% python3 -q
>>> import numpy as np
>>> np.set_printoptions(precision=2, suppress=True, linewidth=100)
>>> def rd(a):
...     return np.round(a, 2) + 0
... 
>>> arr = np.array([[-3, 4, 4, -4, 3],
...     [0, 1, 0, 0, 5],
...     [0, 0, -2, -1, -1],
...     [0, 0, 0, 5, -2],
...     [0, 0, 0, 0, -4]])
>>> arr
array([[-3,  4,  4, -4,  3],
       [ 0,  1,  0,  0,  5],
       [ 0,  0, -2, -1, -1],
       [ 0,  0,  0,  5, -2],
       [ 0,  0,  0,  0, -4]])
>>> np.linalg.matrix_rank(arr - arr[0, 0] * np.eye(5))
np.int64(4)
>>> print(np.prod(np.diag(arr)), rd(np.linalg.det(arr)))
-120 -120.0
>>> rd(np.sort(np.linalg.eigvals(arr)))
array([-4., -3., -2.,  1.,  5.])
>>> [int(np.linalg.matrix_rank(np.linalg.matrix_power(arr, p))) for p in range(1, 6)]
[5, 5, 5, 5, 5]
>>> rng = np.random.default_rng(643)
>>> labels = rng.permutation(5)
>>> labels
array([4, 1, 3, 0, 2])
>>> Y = arr[labels][:, labels]
>>> np.trace(Y)
np.int64(-3)
>>> print(np.allclose(Y, arr))
False
>>> r0 = np.array([7, 4, 5, 1, 3])
>>> Y = arr + np.outer(r0, np.eye(5)[1])
>>> Y
array([[-3., 11.,  4., -4.,  3.],
       [ 0.,  5.,  0.,  0.,  5.],
       [ 0.,  5., -2., -1., -1.],
       [ 0.,  1.,  0.,  5., -2.],
       [ 0.,  3.,  0.,  0., -4.]])
>>> np.linalg.matrix_rank(Y - arr)
np.int64(1)
>>> print(rd(np.linalg.det(Y) / np.linalg.det(arr)), rd(1 + np.linalg.solve(arr, r0)[1]))
8.75 8.75
>>> print(rd(np.linalg.norm(Y, axis=0)))
[ 3.   13.45  4.47  6.48  7.42]
>>> rd(np.linalg.norm(Y) ** 2 / np.linalg.norm(Y, 2) ** 2)
np.float64(1.39)
>>> rd(np.linalg.norm(Y, axis=1))
array([13.08,  7.07,  5.57,  5.48,  5.  ])
>>> rd(np.linalg.norm(Y[0] - Y[3]))
np.float64(15.2)
>>> rd(np.linalg.norm(Y, 1)), rd(np.linalg.norm(Y, np.inf))
(np.float64(25.0), np.float64(25.0))
>>> rd(np.linalg.norm(Y, "nuc"))
np.float64(30.96)
>>> rd(np.linalg.norm(Y, 2))
np.float64(14.86)
>>> rd(np.linalg.norm(arr, axis=0))
array([3.  , 4.12, 4.47, 6.48, 7.42])
>>> rd(np.linalg.norm(arr, axis=1))
array([8.12, 5.1 , 2.45, 5.39, 4.  ])
>>> print(rd(np.linalg.norm(arr, "nuc")))
21.21
>>> arr[1] @ arr[0]
np.int64(19)
>>> rd(np.linalg.norm(arr, 1)), rd(np.linalg.norm(arr, np.inf))
(np.float64(15.0), np.float64(18.0))
>>> mat = np.loadtxt("block1.csv", delimiter=",")
>>> mat
array([[13., -5.,  4.],
       [-5., 13., -8.],
       [ 4., -8.,  5.]])
>>> np.einsum("ii->", mat)
np.float64(31.0)
>>> rd(np.linalg.det(2 * mat)), rd(np.linalg.det(mat))
(np.float64(0.0), np.float64(0.0))
>>> rd(np.linalg.det(mat[::-1]))
np.float64(0.0)
>>> rd(np.linalg.eigvals(mat).sum().real)
np.float64(31.0)
>>> rd(np.linalg.det(mat.T))
np.float64(0.0)
>>> rd(np.linalg.eigvals(mat))
array([22.3,  8.7,  0. ])
>>> left, sig, vt = np.linalg.svd(mat, full_matrices=False)
>>> rd(sig / sig[0])
array([1.  , 0.39, 0.  ])
>>> rd(left.T @ left)
array([[1., 0., 0.],
       [0., 1., 0.],
       [0., 0., 1.]])
>>> np.abs(left[:, 0]).round(6).argmax()
np.int64(1)
>>> print((sig > 1e-8).sum())
2
>>> left.shape, sig.shape, vt.shape
((3, 3), (3,), (3, 3))
>>> rd(mat @ np.linalg.pinv(mat) @ mat)
array([[13., -5.,  4.],
       [-5., 13., -8.],
       [ 4., -8.,  5.]])
>>> rd(np.trace(np.linalg.pinv(mat) @ mat))
np.float64(2.0)
>>> np.linalg.lstsq(mat[:-1].T, mat[-1])[2]
np.int32(2)
>>> np.abs(np.diag(np.linalg.qr(mat)[1])) > 1e-9
array([ True,  True, False])
>>> Y = np.array([[2, -2, 2, 2, 1],
...     [1, -2, -2, 2, -1],
...     [2, 1, 1, 2, -2],
...     [2, -1, 0, 2, -1],
...     [1, 2, 2, -1, -2]])
>>> K = Y + Y.T
>>> K
array([[ 4, -1,  4,  4,  2],
       [-1, -4, -1,  1,  1],
       [ 4, -1,  2,  2,  0],
       [ 4,  1,  2,  4, -2],
       [ 2,  1,  0, -2, -4]])
>>> W1 = np.array([[-2, -1, 3, 2, -2, 2],
...     [-2, 3, -2, -1, 1, 1],
...     [1, 1, -2, 3, 3, 1],
...     [-2, -1, -2, -3, -3, -2],
...     [-3, -2, -1, 3, 2, -2]])
>>> coef = np.array([-2, 4, 3, -2, -4, -5])
>>> H = np.maximum(K @ W1 + coef, 0)
>>> H
array([[ 0,  0,  0, 13,  0,  0],
       [ 2,  0,  7,  0,  0,  0],
       [ 0,  0,  9,  7,  0,  0],
       [ 0,  5,  3,  0,  0,  2],
       [ 8, 15, 15,  0,  0, 12]])
>>> (H > 0).astype(int)
array([[0, 0, 0, 1, 0, 0],
       [1, 0, 1, 0, 0, 0],
       [0, 0, 1, 1, 0, 0],
       [0, 1, 1, 0, 0, 1],
       [1, 1, 1, 0, 0, 1]])
>>> cent = np.array([[4, 0], [-5, -3], [4, 2], [5, 5], [-2, 1], [2, -4]])
>>> H @ cent
array([[ 65,  65],
       [ 36,  14],
       [ 71,  53],
       [ -9, -17],
       [ 41, -63]])
>>> (H @ cent).round(6).argmax(axis=1)
array([0, 0, 0, 0, 0])
>>> theta = np.radians(133)
>>> r_ = np.eye(6)
>>> r_[1, 1] = r_[0, 0] = np.cos(theta)
>>> r_[1, 0], r_[0, 1] = -np.sin(theta), np.sin(theta)
>>> rd(r_)
array([[-0.68,  0.73,  0.  ,  0.  ,  0.  ,  0.  ],
       [-0.73, -0.68,  0.  ,  0.  ,  0.  ,  0.  ],
       [ 0.  ,  0.  ,  1.  ,  0.  ,  0.  ,  0.  ],
       [ 0.  ,  0.  ,  0.  ,  1.  ,  0.  ,  0.  ],
       [ 0.  ,  0.  ,  0.  ,  0.  ,  1.  ,  0.  ],
       [ 0.  ,  0.  ,  0.  ,  0.  ,  0.  ,  1.  ]])
>>> Y = H @ r_.T
>>> np.allclose(np.linalg.norm(H, axis=1), np.linalg.norm(Y, axis=1))
True
>>> np.allclose(H @ H.T, Y @ Y.T)
True
